>>> import numpy as np
>>> np.set_printoptions(precision=3, suppress=True, linewidth=200)
>>> rnd = lambda a: np.round(a, 3) + 0
>>> K = np.load("dump.npy")
>>> print(K)
[[ -3.122   2.747   6.215  -2.484   0.051  -4.112   0.574]
 [  3.933   6.123  -5.52   -0.907  -5.171   0.877  -2.83 ]
 [ -2.524 -12.655  10.111  -3.469   4.835  -1.705  -8.29 ]
 [  0.803  -2.456  -2.071   0.432  -1.457   1.289   0.924]
 [  2.971   0.729   0.946  -7.285   0.893   0.795  -6.647]
 [ -0.429  14.414  10.276  12.55    5.874  -4.488  21.568]
 [ -1.972  -3.366   6.805  -5.862  -1.614  -4.563   0.618]
 [ -1.919  -9.613   3.413  -1.352   3.453   4.983   0.461]
 [  0.655 -12.357   5.61   -2.996   1.192  -1.352  -4.078]
 [ -5.596  -4.564   3.692   0.541   3.365  -2.545  12.088]
 [ -3.064  -8.876   8.145  -3.644   0.761  -4.97   -3.709]
 [  0.16    0.613  -0.027  -5.063  -2.089  -2.132  -6.687]
 [  0.813   2.34   -3.356   9.666   0.663  -0.073   9.076]
 [ -5.758  -2.067  -2.084   2.1     0.344   0.575   4.394]
 [  3.819   7.39    0.305   4.332  -0.194   0.796  -1.29 ]
 [ -3.022 -19.802   9.747  -5.78   -0.881  -3.239   2.548]
 [  4.535   8.822 -16.677   0.981  -1.96    4.316  -9.854]
 [ -0.444  -2.165   7.216   2.619   3.051  -0.334   3.746]
 [  1.473  -1.612  -5.833   2.882  -1.023  -0.075   0.657]]
>>> dist = np.linalg.norm(K[:, None] - K[None], axis=-1)
>>> print(np.unravel_index(dist.round(6).argmax(), dist.shape))
(np.int64(5), np.int64(16))
>>> print(rnd(dist[:5, :5]))
[[ 0.    16.282 18.999 12.297 12.998]
 [16.282  0.    27.961 11.187 12.801]
 [18.999 27.961  0.    20.302 18.231]
 [12.297 11.187 20.302  0.    12.107]
 [12.998 12.801 18.231 12.107  0.   ]]
>>> print(dist.shape)
(19, 19)
>>> print(dist.mean(axis=1).argmax())
5
>>> C2 = np.cov(K, rowvar=False)
>>> print(C2.shape)
(7, 7)
>>> print(rnd(np.corrcoef(K[:, 4], K[:, 6])[0, 1]))
0.467
>>> print(np.argwhere(np.triu(np.abs(np.corrcoef(K.T)) > 0.8, 1)))
[]
>>> print(rnd(np.polyfit(K[:, 4], K[:, 6], 1)))
[1.309 0.003]
>>> print(rnd(K.std(axis=0)))
[2.96  8.104 6.707 5.026 2.615 2.744 7.331]
>>> Ac = K - K.mean(axis=0)
>>> evecs = np.linalg.svd(Ac)[2][:2]
>>> other = Ac - Ac @ evecs.T @ evecs
>>> print(np.linalg.norm(other, axis=1).round(6).argmax())
7
>>> print(rnd(other.std(axis=0)))
[1.902 2.605 2.735 2.281 1.906 2.123 1.882]
>>> print(rnd(np.linalg.norm(other) / np.linalg.norm(Ac)))
0.404
>>> rng = np.random.default_rng(218489)
>>> lab = rng.permutation(7)
>>> other = K[:, lab] * rng.choice([-1, 1], 7)
>>> print(other)
[[  3.122   0.051  -4.112  -0.574  -6.215  -2.484   2.747]
 [ -3.933  -5.171   0.877   2.83    5.52   -0.907   6.123]
 [  2.524   4.835  -1.705   8.29  -10.111  -3.469 -12.655]
 [ -0.803  -1.457   1.289  -0.924   2.071   0.432  -2.456]
 [ -2.971   0.893   0.795   6.647  -0.946  -7.285   0.729]
 [  0.429   5.874  -4.488 -21.568 -10.276  12.55   14.414]
 [  1.972  -1.614  -4.563  -0.618  -6.805  -5.862  -3.366]
 [  1.919   3.453   4.983  -0.461  -3.413  -1.352  -9.613]
 [ -0.655   1.192  -1.352   4.078  -5.61   -2.996 -12.357]
 [  5.596   3.365  -2.545 -12.088  -3.692   0.541  -4.564]
 [  3.064   0.761  -4.97    3.709  -8.145  -3.644  -8.876]
 [ -0.16   -2.089  -2.132   6.687   0.027  -5.063   0.613]
 [ -0.813   0.663  -0.073  -9.076   3.356   9.666   2.34 ]
 [  5.758   0.344   0.575  -4.394   2.084   2.1    -2.067]
 [ -3.819  -0.194   0.796   1.29   -0.305   4.332   7.39 ]
 [  3.022  -0.881  -3.239  -2.548  -9.747  -5.78  -19.802]
 [ -4.535  -1.96    4.316   9.854  16.677   0.981   8.822]
 [  0.444   3.051  -0.334  -3.746  -7.216   2.619  -2.165]
 [ -1.473  -1.023  -0.075  -0.657   5.833   2.882  -1.612]]
>>> Uu, _, vt = np.linalg.svd(K.T @ other)
>>> print(rnd(np.linalg.lstsq(K, other)[0]))
[[-1.  0.  0.  0.  0.  0.  0.]
 [ 0.  0.  0.  0.  0.  0.  1.]
 [ 0.  0.  0.  0. -1.  0.  0.]
 [ 0.  0.  0.  0.  0.  1.  0.]
 [ 0.  1.  0.  0.  0.  0.  0.]
 [ 0.  0.  1.  0.  0.  0.  0.]
 [ 0.  0.  0. -1.  0.  0.  0.]]
>>> print(rnd(Uu @ vt))
[[-1.  0.  0.  0.  0.  0.  0.]
 [ 0.  0.  0.  0.  0.  0.  1.]
 [ 0.  0.  0.  0. -1.  0.  0.]
 [ 0.  0.  0.  0.  0.  1.  0.]
 [ 0.  1.  0.  0.  0.  0.  0.]
 [ 0.  0.  1.  0.  0.  0.  0.]
 [ 0.  0.  0. -1.  0.  0.  0.]]
>>> print(lab)
[0 4 5 6 2 3 1]
